In [1]: import numpy as np

In [2]: from numpy import linalg as LA

In [3]: np.set_printoptions(suppress=True, linewidth=160)

In [4]: E = np.loadtxt("mat.csv", delimiter=",")

In [5]: E.round(1) + 0
Out[5]: 
array([[ 0.7,  0.2, -0.1, -0.1,  0.1,  0.3,  0. , -0.1],
       [ 0.2,  0.8,  0.1,  0. , -0.1, -0.3,  0. ,  0.1],
       [-0.1,  0.1,  0.9,  0. ,  0.1,  0.1,  0. ,  0. ],
       [-0.1,  0. ,  0. ,  0.2, -0.3,  0. ,  0.1, -0.2],
       [ 0.1, -0.1,  0.1, -0.3,  0.8, -0.2,  0. ,  0. ],
       [ 0.3, -0.3,  0.1,  0. , -0.2,  0.6,  0. ,  0.1],
       [ 0. ,  0. ,  0. ,  0.1,  0. ,  0. ,  1. ,  0. ],
       [-0.1,  0.1,  0. , -0.2,  0. ,  0.1,  0. ,  0.9]])

In [6]: out = E / LA.norm(E, axis=1, keepdims=True)

In [7]: G = out @ out.T

In [8]: np.argwhere(np.triu(np.abs(G) > 0.95, 1))
Out[8]: array([], shape=(0, 2), dtype=int64)

In [9]: G[7].round(1) + 0
Out[9]: array([-0.1,  0.1,  0. , -0.4,  0. ,  0.1,  0. ,  1. ])

In [10]: data = np.load("run2.npy")

In [11]: data.round(1) + 0
Out[11]: 
array([[1. , 0.2, 0. , 0. , 0. , 0. , 0. ],
       [0.2, 1. , 0.2, 0. , 0. , 0. , 0. ],
       [0. , 0.2, 1. , 0.2, 0. , 0. , 0. ],
       [0. , 0. , 0.2, 1. , 0.2, 0. , 0. ],
       [0. , 0. , 0. , 0.2, 1. , 0.2, 0. ],
       [0. , 0. , 0. , 0. , 0.2, 1. , 0.2],
       [0. , 0. , 0. , 0. , 0. , 0.2, 1. ]])

In [12]: # symmetric

In [13]: vec = np.array([-3, -3, 1, -1, -3, 3, 1])

In [14]: h = np.maximum(data @ vec, 0)

In [15]: np.flatnonzero(h > 1e-9)
Out[15]: array([5, 6])

In [16]: np.round(data.T @ h, 1) + 0
Out[16]: array([0. , 0. , 0. , 0.1, 0.6, 2.9, 2. ])

In [17]: np.round(np.maximum(data @ vec, 0) - np.maximum(-data @ vec, 0), 1) + 0
Out[17]: array([-3.6, -3.5,  0. , -1.4, -2.5,  2.6,  1.5])
